$ python3 -q
>>> import numpy as np
>>> np.set_printoptions(precision=3, suppress=True, linewidth=120)
>>> M = np.load("block12.npy")
>>> M
array([[ 5,  0,  0],
       [ 5,  0, 15],
       [ 5, 10,  0],
       [ 5,  9,  0],
       [ 5,  1,  0],
       [ 5,  3,  0],
       [ 5,  1,  0],
       [ 5,  0,  8],
       [ 5,  2,  8],
       [ 5,  0,  9],
       [ 5,  6,  0],
       [ 5,  0,  2],
       [ 5,  1,  2],
       [ 5,  6,  0],
       [ 5,  0, 19],
       [ 5,  0, 22]])
>>> print(round(float(np.linalg.norm(M[1] - M[5])), 3))
15.297
>>> np.linalg.norm(M, axis=1)
array([ 5.   , 15.811, 11.18 , 10.296,  5.099,  5.831,  5.099,  9.434,  9.644, 10.296,  7.81 ,  5.385,  5.477,  7.81 ,
       19.647, 22.561])
>>> print(round(np.linalg.norm(M, 1), 3), np.round(np.linalg.norm(M, np.inf), 3))
85.0 27.0
>>> print(np.linalg.norm(M, axis=1).argmax())
15
>>> np.round(np.linalg.norm(M, "nuc"), 3)
np.float64(67.206)
>>> np.round(np.linalg.norm(M[1], 1), 3), np.round(np.linalg.norm(M[1], np.inf), 3)
(np.float64(20.0), np.float64(15.0))
>>> np.round(np.linalg.norm(M, 2), 3)
np.float64(38.27)
>>> def softmax(z):
...     e = np.exp(z - z.max(axis=-1, keepdims=True))
...     return e / e.sum(axis=-1, keepdims=True)
... 
>>> np.round(softmax(10 * M[14]), 3) + 0
array([0., 0., 1.])
>>> np.round(softmax(M[14] + 2), 3) + 0
array([0., 0., 1.])
>>> att = M @ M.T / np.sqrt(3)
>>> softmax(att).round(6).argmax(axis=1)
array([ 0, 15,  2,  2,  2,  2,  2, 15, 15, 15,  2, 15, 15,  2, 15, 15])
>>> np.round(softmax(att)[14] @ M, 3) + 0
array([ 5.,  0., 22.])
